>>> import numpy as np
>>> from numpy import linalg as LA
>>> np.set_printoptions(precision=2, suppress=True, linewidth=100)
>>> K = np.load("a.npy")
>>> K
array([[0.33, 0.33, 0.  , 0.  , 0.  , 0.  , 0.33, 0.  , 0.  ],
       [0.  , 0.25, 0.25, 0.  , 0.  , 0.25, 0.  , 0.  , 0.25],
       [0.  , 0.  , 1.  , 0.  , 0.  , 0.  , 0.  , 0.  , 0.  ],
       [0.  , 0.25, 0.  , 0.25, 0.  , 0.  , 0.  , 0.25, 0.25],
       [0.  , 0.17, 0.17, 0.  , 0.17, 0.  , 0.17, 0.17, 0.17],
       [0.  , 0.  , 0.  , 0.  , 0.  , 0.5 , 0.  , 0.5 , 0.  ],
       [0.25, 0.  , 0.25, 0.  , 0.  , 0.  , 0.25, 0.  , 0.25],
       [0.25, 0.  , 0.  , 0.25, 0.  , 0.  , 0.  , 0.25, 0.25],
       [0.  , 0.  , 0.33, 0.  , 0.33, 0.  , 0.  , 0.  , 0.33]])
>>> x = np.array([5, 8, 7, -6, -6, -3, 6, 5, -6])
>>> K @ (2 * x)
array([12.67,  3.  , 14.  ,  0.5 ,  4.67,  2.  ,  6.  , -1.  , -3.33])
>>> np.einsum("ij,j->i", K, x)
array([ 6.33,  1.5 ,  7.  ,  0.25,  2.33,  1.  ,  3.  , -0.5 , -1.67])
>>> LA.norm(K @ x) <= LA.norm(K, 2) * LA.norm(x) + 1e-9
np.True_
>>> (K @ x).argmax()
np.int64(2)
>>> u = np.array([2, -1, 1, 0, 2, 0, 1, 1, 1])
>>> out = K + np.outer(u, np.eye(9)[8])
>>> round(LA.det(out) / LA.det(K), 2), round(1 + LA.solve(K, u)[8], 2)
(np.float64(3.0), np.float64(3.0))
>>> LA.matrix_rank(LA.inv(out) - LA.inv(K), tol=1e-8)
np.int64(1)
>>> feats = np.loadtxt("run13.csv", delimiter=",")
>>> feats
array([[ 0.,  2., -1.,  0.,  0., -2.,  1.,  2.],
       [-2.,  0.,  3.,  1.,  3.,  2., -1., -1.],
       [ 1., -3.,  0., -2., -2., -4.,  0., -1.],
       [ 0., -1.,  2.,  0.,  2., -2.,  0., -2.],
       [ 0., -3.,  2., -2.,  0.,  3.,  2., -2.],
       [ 2., -2.,  4.,  2., -3.,  0.,  4.,  3.],
       [-1.,  1.,  0.,  0., -2., -4.,  0.,  1.],
       [-2.,  1.,  1.,  2.,  2., -3., -1.,  0.]])
>>> x = np.array([-6, 0, -9, -8, -8, 4, -9, -4])
>>> y = feats @ x
>>> y
array([-16., -26.,  14., -34.,   0., -88.,   2., -32.])
>>> LA.solve(feats, -3 * y)
array([ 18.,  -0.,  27.,  24.,  24., -12.,  27.,  12.])
>>> LA.solve(feats, y)
array([-6., -0., -9., -8., -8.,  4., -9., -4.])
>>> u, v = feats[0], feats[4]
>>> u @ u
np.float64(14.0)
>>> pr = (u @ v) / (u @ u) * u
>>> v - pr
array([ 0.  , -0.71,  0.86, -2.  ,  0.  ,  0.71,  3.14,  0.29])
>>> M = np.loadtxt("data.csv", delimiter=",")
>>> M
array([[  5.,   6.,   7.,   8.,   9.,  10.,  11.,  12.,  13.,  14.],
       [ 15.,  16.,  17.,  18.,  19.,  20.,  21.,  22.,  23.,  24.],
       [ 25.,  26.,  27.,  28.,  29.,  30.,  31.,  32.,  33.,  34.],
       [ 35.,  36.,  37.,  38.,  39.,  40.,  41.,  42.,  43.,  44.],
       [ 45.,  46.,  47.,  48.,  49.,  50.,  51.,  52.,  53.,  54.],
       [ 55.,  56.,  57.,  58.,  59.,  60.,  61.,  62.,  63.,  64.],
       [ 65.,  66.,  67.,  68.,  69.,  70.,  71.,  72.,  73.,  74.],
       [ 75.,  76.,  77.,  78.,  79.,  80.,  81.,  82.,  83.,  84.],
       [ 85.,  86.,  87.,  88.,  89.,  90.,  91.,  92.,  93.,  94.],
       [ 95.,  96.,  97.,  98.,  99., 100., 101., 102., 103., 104.],
       [105., 106., 107., 108., 109., 110., 111., 112., 113., 114.],
       [115., 116., 117., 118., 119., 120., 121., 122., 123., 124.],
       [125., 126., 127., 128., 129., 130., 131., 132., 133., 134.],
       [135., 136., 137., 138., 139., 140., 141., 142., 143., 144.],
       [145., 146., 147., 148., 149., 150., 151., 152., 153., 154.]])
>>> r = LA.matrix_rank(M)
>>> r
np.int64(2)
>>> null = LA.svd(M)[2][r:].T
>>> np.allclose(M @ null, 0)
True
>>> [int(LA.matrix_rank(np.delete(M, i, axis=0))) for i in range(15)]
[2, 2, 2, 2, 2, 2, 2, 2, 2, 2, 2, 2, 2, 2, 2]
>>> null.shape
(10, 8)
>>> LA.matrix_rank(M.T @ M), LA.matrix_rank(M @ M.T)
(np.int64(2), np.int64(2))
